% python3 -q
>>> import numpy as np
>>> np.set_printoptions(precision=2, suppress=True, linewidth=200)
>>> r0 = np.array([3, 4, 5, 1, 4])
>>> feats = 5 * np.eye(5) + np.outer(r0, r0)
>>> feats
array([[14., 12., 15.,  3., 12.],
       [12., 21., 20.,  4., 16.],
       [15., 20., 30.,  5., 20.],
       [ 3.,  4.,  5.,  6.,  4.],
       [12., 16., 20.,  4., 21.]])
>>> vals, evecs = np.linalg.eig(feats)
>>> np.sort(np.linalg.eigvals(np.linalg.inv(feats)))
array([0.01, 0.2 , 0.2 , 0.2 , 0.2 ])
>>> np.round(feats @ evecs[:, 0] - vals[0] * evecs[:, 0], 2) + 0
array([0., 0., 0., 0., 0.])
>>> vals, evecs = np.linalg.eigh(feats)
>>> np.abs(evecs[:, -1])
array([0.37, 0.49, 0.61, 0.12, 0.49])
>>> np.unique(vals.round(6) + 0, return_counts=True)[1]
array([4, 1])
>>> np.round(evecs.T @ feats @ evecs, 2) + 0
array([[ 5.,  0.,  0.,  0.,  0.],
       [ 0.,  5.,  0.,  0.,  0.],
       [ 0.,  0.,  5.,  0.,  0.],
       [ 0.,  0.,  0.,  5.,  0.],
       [ 0.,  0.,  0.,  0., 72.]])
>>> np.linalg.eigvalsh(feats + -2 * np.eye(5))
array([ 3.,  3.,  3.,  3., 70.])
>>> np.round(evecs.T @ evecs, 2) + 0
array([[1., 0., 0., 0., 0.],
       [0., 1., 0., 0., 0.],
       [0., 0., 1., 0., 0.],
       [0., 0., 0., 1., 0.],
       [0., 0., 0., 0., 1.]])
>>> evecs @ np.diag(vals) @ evecs.T
array([[14., 12., 15.,  3., 12.],
       [12., 21., 20.,  4., 16.],
       [15., 20., 30.,  5., 20.],
       [ 3.,  4.,  5.,  6.,  4.],
       [12., 16., 20.,  4., 21.]])
>>> data = np.load("out4.npy")
>>> data
array([[ 0.24, -0.05,  0.24, -0.05, -0.05, -0.34,  0.05],
       [-0.05,  0.01, -0.05,  0.01,  0.01,  0.07, -0.01],
       [ 0.24, -0.05,  0.24, -0.05, -0.05, -0.34,  0.05],
       [-0.05,  0.01, -0.05,  0.01,  0.01,  0.07, -0.01],
       [-0.05,  0.01, -0.05,  0.01,  0.01,  0.07, -0.01],
       [-0.34,  0.07, -0.34,  0.07,  0.07,  0.48, -0.07],
       [ 0.05, -0.01,  0.05, -0.01, -0.01, -0.07,  0.01]])
>>> rng = np.random.default_rng(5720)
>>> labels = rng.permutation(7)
>>> labels
array([1, 4, 2, 6, 3, 5, 0])
>>> M2 = data[labels][:, labels]
>>> np.diag(M2)
array([0.01, 0.01, 0.24, 0.01, 0.01, 0.48, 0.24])
>>> np.round(np.sort(np.abs(np.linalg.eigvals(M2))), 2) + 0
array([0., 0., 0., 0., 0., 0., 1.])
>>> round(float(np.linalg.det(M2)), 2), np.round(np.linalg.det(data[labels]), 2)
(-0.0, np.float64(-0.0))
>>> rk = np.linalg.matrix_rank(data)
>>> rk
np.int64(1)
>>> null = np.linalg.svd(data)[2][rk:].T
>>> np.linalg.matrix_rank(data.T @ data), np.linalg.matrix_rank(data @ data.T)
(np.int64(1), np.int64(1))
>>> null.shape
(7, 6)
>>> np.allclose(data @ null, 0)
True
>>> x0 = np.array([5, 5, 3, 4, 1, 3, 2])
>>> np.linalg.eigvalsh(2 * data - np.eye(7))
array([-1., -1., -1., -1., -1., -1.,  1.])
>>> np.eye(7) - data
array([[ 0.76,  0.05, -0.24,  0.05,  0.05,  0.34, -0.05],
       [ 0.05,  0.99,  0.05, -0.01, -0.01, -0.07,  0.01],
       [-0.24,  0.05,  0.76,  0.05,  0.05,  0.34, -0.05],
       [ 0.05, -0.01,  0.05,  0.99, -0.01, -0.07,  0.01],
       [ 0.05, -0.01,  0.05, -0.01,  0.99, -0.07,  0.01],
       [ 0.34, -0.07,  0.34, -0.07, -0.07,  0.52,  0.07],
       [-0.05,  0.01, -0.05,  0.01,  0.01,  0.07,  0.99]])
>>> np.trace(data)
np.float64(1.0)
>>> data @ np.linalg.pinv(data) @ data
array([[ 0.24, -0.05,  0.24, -0.05, -0.05, -0.34,  0.05],
       [-0.05,  0.01, -0.05,  0.01,  0.01,  0.07, -0.01],
       [ 0.24, -0.05,  0.24, -0.05, -0.05, -0.34,  0.05],
       [-0.05,  0.01, -0.05,  0.01,  0.01,  0.07, -0.01],
       [-0.05,  0.01, -0.05,  0.01,  0.01,  0.07, -0.01],
       [-0.34,  0.07, -0.34,  0.07,  0.07,  0.48, -0.07],
       [ 0.05, -0.01,  0.05, -0.01, -0.01, -0.07,  0.01]])
>>> np.unique(data.round(6), axis=0).shape
(4, 7)
>>> np.allclose(data[:-1].T @ np.linalg.lstsq(data[:-1].T, data[-1])[0], data[-1])
True
>>> np.linalg.lstsq(data[:-1].T, data[-1])[2]
np.int32(1)
